$ python -q
>>> import numpy as np
>>> import numpy.linalg as la
>>> np.set_printoptions(suppress=True, linewidth=140)
>>> tidy = lambda a: np.round(a, 4) + 0
>>> F = np.loadtxt("block18.csv", delimiter=",")
>>> tidy(F)
array([[ 0.5  ,  0.   ,  0.   , -0.866],
       [ 0.   ,  1.   ,  0.   ,  0.   ],
       [ 0.   ,  0.   ,  1.   ,  0.   ],
       [ 0.866,  0.   ,  0.   ,  0.5  ]])
>>> tidy(F.T @ F)
array([[1., 0., 0., 0.],
       [0., 1., 0., 0.],
       [0., 0., 1., 0.],
       [0., 0., 0., 1.]])
>>> tidy(F @ F.T)
array([[1., 0., 0., 0.],
       [0., 1., 0., 0.],
       [0., 0., 1., 0.],
       [0., 0., 0., 1.]])
>>> F[:, 0] @ F[:, 1]
np.float64(0.0)
>>> tidy(la.norm(F, axis=0))
array([1., 1., 1., 1.])
>>> tidy(la.svd(F, compute_uv=False))
array([1., 1., 1., 1.])
>>> O, vecs = la.qr(F[:, :1])[0], la.qr(F[:, 1:])[0]
>>> sig = la.svd(O.T @ vecs, compute_uv=False)
>>> np.degrees(np.arccos(sig.clip(0, 1)))
array([90.])
>>> tidy(sig)
array([0.])
>>> tidy(np.diff(F, axis=0))
array([[-0.5  ,  1.   ,  0.   ,  0.866],
       [ 0.   , -1.   ,  1.   ,  0.   ],
       [ 0.866,  0.   , -1.   ,  0.5  ]])
>>> F[:, 4]
Traceback (most recent call last):
  File "<python-input-16>", line 1, in <module>
    F[:, 4]
    ~^^^^^^
IndexError: index 4 is out of bounds for axis 1 with size 4
>>> np.count_nonzero(F)
np.int64(6)
>>> F[4]
Traceback (most recent call last):
  File "<python-input-18>", line 1, in <module>
    F[4]
    ~^^^
IndexError: index 4 is out of bounds for axis 0 with size 4
>>> vec = np.array([0, 6, 4, 3])
>>> [p for p in range(1, 25) if np.allclose(la.matrix_power(F, p), np.eye(4))]
[6, 12, 18, 24]
>>> 4 - la.matrix_rank(F - np.eye(4), tol=1e-8)
np.int64(2)
>>> tidy(np.abs(la.eigvals(F)))
array([1., 1., 1., 1.])
>>> tidy(F @ F)
array([[-0.5  ,  0.   ,  0.   , -0.866],
       [ 0.   ,  1.   ,  0.   ,  0.   ],
       [ 0.   ,  0.   ,  1.   ,  0.   ],
       [ 0.866,  0.   ,  0.   , -0.5  ]])
>>> tidy((F + F.T) / 2)
array([[0.5, 0. , 0. , 0. ],
       [0. , 1. , 0. , 0. ],
       [0. , 0. , 1. , 0. ],
       [0. , 0. , 0. , 0.5]])
>>> tidy(np.abs(la.eigvals(F)).max())
np.float64(1.0)
>>> np.trace(F)
np.float64(3.0)
>>> np.allclose(F @ F.T, F.T @ F)
True
>>> np.allclose(F, F.T)
False
>>> tidy(la.det(F))
np.float64(1.0)
